>>> import numpy as np
>>> from numpy import linalg as LA
>>> np.set_printoptions(precision=2, suppress=True, linewidth=200, legacy="1.25")
>>> X = np.loadtxt("block8.csv", delimiter=",")
>>> print(X)
[[1.   0.9  0.81 0.73]
 [0.9  1.   0.9  0.81]
 [0.81 0.9  1.   0.9 ]
 [0.73 0.81 0.9  1.  ]]
>>> evals, evecs = LA.eig(X)
>>> np.sort(LA.eigvals(LA.inv(X)))
array([ 0.28,  3.24,  9.72, 16.34])
>>> np.round(np.sort(LA.eigvals(X @ X)), 2) + 0
array([ 0.  ,  0.01,  0.1 , 12.44])
>>> np.sort(LA.eigvals(X.T))
array([0.06, 0.1 , 0.31, 3.53])
>>> M2 = LA.inv(X)
>>> round(float(LA.det(X) * LA.det(M2)), 2)
1.0
>>> np.round(LA.det(X) * M2, 2) + 0
array([[ 0.04, -0.03,  0.  ,  0.  ],
       [-0.03,  0.07, -0.03,  0.  ],
       [ 0.  , -0.03,  0.07, -0.03],
       [ 0.  ,  0.  , -0.03,  0.04]])
>>> np.round(LA.cond(X), 2)
57.63
>>> round(float(LA.slogdet(X)[0]), 2)
1.0
>>> M2
array([[ 5.26, -4.74,  0.02, -0.03],
       [-4.74,  9.53, -4.76,  0.02],
       [ 0.02, -4.76,  9.53, -4.74],
       [-0.03,  0.02, -4.74,  5.26]])
>>> LA.inv(M2)
array([[1.  , 0.9 , 0.81, 0.73],
       [0.9 , 1.  , 0.9 , 0.81],
       [0.81, 0.9 , 1.  , 0.9 ],
       [0.73, 0.81, 0.9 , 1.  ]])
>>> left, sig, Vt = LA.svd(X)
>>> sig
array([3.53, 0.31, 0.1 , 0.06])
>>> np.argmax(sig[:-1] / (sig[1:] + 1e-6)) + 1
1
>>> M2 = left[:, :1] @ np.diag(sig[:1]) @ Vt[:1]
>>> round(float(LA.norm(X - M2) / LA.norm(X)), 2)
0.09
>>> LA.matrix_rank(M2)
1
>>> round(float(LA.norm(X - M2, 2)), 2), round(float(sig[1]), 2)
(0.31, 0.31)
>>> M2
array([[0.84, 0.88, 0.88, 0.84],
       [0.88, 0.93, 0.93, 0.88],
       [0.88, 0.93, 0.93, 0.88],
       [0.84, 0.88, 0.88, 0.84]])
>>> LA.matrix_rank(X, rtol=0.05)
2
>>> round(LA.eigvals(X).sum().real, 2)
4.0
>>> np.poly(X)
array([ 1.  , -4.  ,  1.72, -0.2 ,  0.01])
>>> round(float(LA.det(X.T)), 2)
0.01
>>> round(LA.det(X[::-1]), 2)
0.01
>>> mat = np.load("data.npy")
>>> mat
array([[  6,  -6,  -6,   4],
       [-21,  21,  21, -14],
       [-15,  15,  15, -10]])
>>> # columns 1 and 2 are equal
>>> LA.cond(mat) > 100
True
>>> left, sig, Vt = LA.svd(mat)
>>> evecs = Vt[:(sig > 1e-8).sum()]
>>> rng = np.random.default_rng(60112)
>>> vec = mat[2] + -1 * mat[1] + rng.integers(2) * np.eye(4)[3]
>>> vec
array([ 6., -6., -6.,  5.])
>>> np.diag(evecs.T @ evecs)
array([0.29, 0.29, 0.29, 0.13])
>>> left, sig, Vt = LA.svd(mat)
>>> np.argmax(sig[:-1] / (sig[1:] + 1e-6)) + 1
1
>>> sig.round(2) + 0
array([49.17,  0.  ,  0.  ])
>>> M2 = left[:, :1] @ np.diag(sig[:1]) @ Vt[:1]
>>> round(LA.norm(mat - M2) / LA.norm(mat), 2)
0.0
>>> print(M2)
[[  6.  -6.  -6.   4.]
 [-21.  21.  21. -14.]
 [-15.  15.  15. -10.]]
>>> LA.matrix_rank(M2)
1
>>> np.round(LA.norm(mat - M2, 2), 2), round(float(sig[1]), 2)
(0.0, 0.0)
>>> print(LA.matrix_rank(mat, rtol=0.05))
1
>>> print(round(float(LA.norm(mat, "nuc")), 2))
49.17
>>> np.round(LA.norm(mat[2], 1), 2), np.round(LA.norm(mat[2], np.inf), 2)
(55.0, 15.0)
>>> LA.norm(mat, axis=0)
array([26.5 , 26.5 , 26.5 , 17.66])
>>> LA.norm(mat, axis=1)
array([11.14, 38.97, 27.84])
>>> LA.norm(mat, axis=1).argmax()
1
>>> M = np.load("a.npy")
>>> M
array([[-2.,  1.,  0.,  0.],
       [ 0., -2.,  1.,  0.],
       [ 0.,  0., -2.,  1.],
       [ 0.,  0.,  0., -2.]])
>>> # triangular, det is the product of the diagonal
>>> labels = rng.permutation(4)
>>> print(labels)
[2 3 1 0]
>>> M2 = M[labels][:, labels]
>>> np.trace(M2)
-8.0
>>> M2
array([[-2.,  1.,  0.,  0.],
       [ 0., -2.,  0.,  0.],
       [ 1.,  0., -2.,  0.],
       [ 0.,  0.,  1., -2.]])
>>> np.allclose(M2, M)
False
>>> np.diag(M2)
array([-2., -2., -2., -2.])
>>> feats = np.array([[0, 3, 0, 3], [0, 0, 2, 2], [0, 0, 0, 1], [0, 0, 0, 0]])
>>> # triangular
>>> LA.matrix_power(feats - np.diag(np.diag(feats)), 4)
array([[0, 0, 0, 0],
       [0, 0, 0, 0],
       [0, 0, 0, 0],
       [0, 0, 0, 0]])
>>> feats @ feats
array([[0, 0, 6, 6],
       [0, 0, 0, 2],
       [0, 0, 0, 0],
       [0, 0, 0, 0]])
>>> print(np.prod(np.diag(feats)), round(LA.det(feats), 2))
0 0.0
>>> A = np.load("arr.npy")
>>> A
array([[ 1.02,  0.75,  0.67,  1.39],
       [-1.02,  0.95, -1.18,  0.81],
       [-1.3 , -0.69,  1.11,  0.79],
       [-0.48,  1.44,  0.96, -0.89]])
>>> L = LA.cholesky(X)
>>> print(np.diag(L) ** 2)
[1.   0.19 0.19 0.19]
>>> u = np.array([-3, -3, 0, 2])
>>> r1 = np.array([3, -3, 0, -2])
>>> m1 = np.outer(u, r1)
>>> print(m1)
[[-9  9  0  6]
 [-9  9  0  6]
 [ 0  0  0  0]
 [ 6 -6  0 -4]]
>>> # 2 blocks once reordered
>>> left, sig, Vt = LA.svd(m1)
>>> np.argmax(sig[:-1] / (sig[1:] + 1e-6)) + 1
1
>>> M2 = left[:, :1] @ np.diag(sig[:1]) @ Vt[:1]
>>> np.round(LA.norm(m1 - M2, 2), 2), round(sig[1], 2)
(0.0, 0.0)
>>> round(float(np.abs(m1 - M2).max()), 2)
0.0
>>> LA.matrix_rank(M2)
1
>>> M2
array([[-9.,  9.,  0.,  6.],
       [-9.,  9.,  0.,  6.],
       [ 0.,  0.,  0.,  0.],
       [ 6., -6.,  0., -4.]])
>>> W0 = np.loadtxt("run17.csv", delimiter=",")
>>> W0
array([[ 0.1 ,  1.3 ,  1.8 , -0.5 ],
       [ 0.07, -0.28, -0.64, -0.21],
       [ 0.1 , -0.3 , -0.6 , -0.2 ],
       [ 0.3 ,  0.8 ,  0.2 ,  0.5 ]])
>>> np.flatnonzero(LA.matrix_power((m1 != 0) + (m1.T != 0) + np.eye(4), 4)[1])
array([0, 1, 3])
>>> m1 @ m1
array([[ 36, -36,   0, -24],
       [ 36, -36,   0, -24],
       [  0,   0,   0,   0],
       [-24,  24,   0,  16]])
>>> (LA.matrix_power((m1 != 0) + (m1.T != 0) + np.eye(4), 4) > 0).astype(int)
array([[1, 1, 0, 1],
       [1, 1, 0, 1],
       [0, 0, 1, 0],
       [1, 1, 0, 1]])
>>> (m1 != 0).astype(int)
array([[1, 1, 0, 1],
       [1, 1, 0, 1],
       [0, 0, 0, 0],
       [1, 1, 0, 1]])
>>> arr = np.array([[1.2, -1.2, -0.4],
...     [-0.6, 3.3, -3.3],
...     [-2.6, 1.5, 0.1],
...     [0.1, 0.0, 3.1],
...     [0.5, -0.5, -0.7],
...     [0.0, 0.2, 0.1],
...     [0.1, 0.9, 0.5],
...     [-1.3, -2.0, -0.5],
...     [-0.1, 0.0, -0.6],
...     [-0.4, 0.0, 0.8],
...     [1.1, 0.2, 0.3],
...     [1.2, -0.9, 0.2]])
>>> M2 = arr + rng.integers(-2, 3, (12, 1)) @ rng.integers(-2, 3, (1, 3))
>>> M2
array([[ 3.2,  2.8,  1.6],
       [ 1.4,  7.3, -1.3],
       [-2.6,  1.5,  0.1],
       [ 1.1,  2. ,  4.1],
       [ 1.5,  1.5,  0.3],
       [-2. , -3.8, -1.9],
       [ 0.1,  0.9,  0.5],
       [ 0.7,  2. ,  1.5],
       [-1.1, -2. , -1.6],
       [-1.4, -2. , -0.2],
       [ 2.1,  2.2,  1.3],
       [ 2.2,  1.1,  1.2]])
>>> LA.matrix_rank(M2 - arr, tol=1e-8)
1
>>> print(np.round(LA.svd(M2 - arr, compute_uv=False), 2) + 0)
[11.49  0.    0.  ]
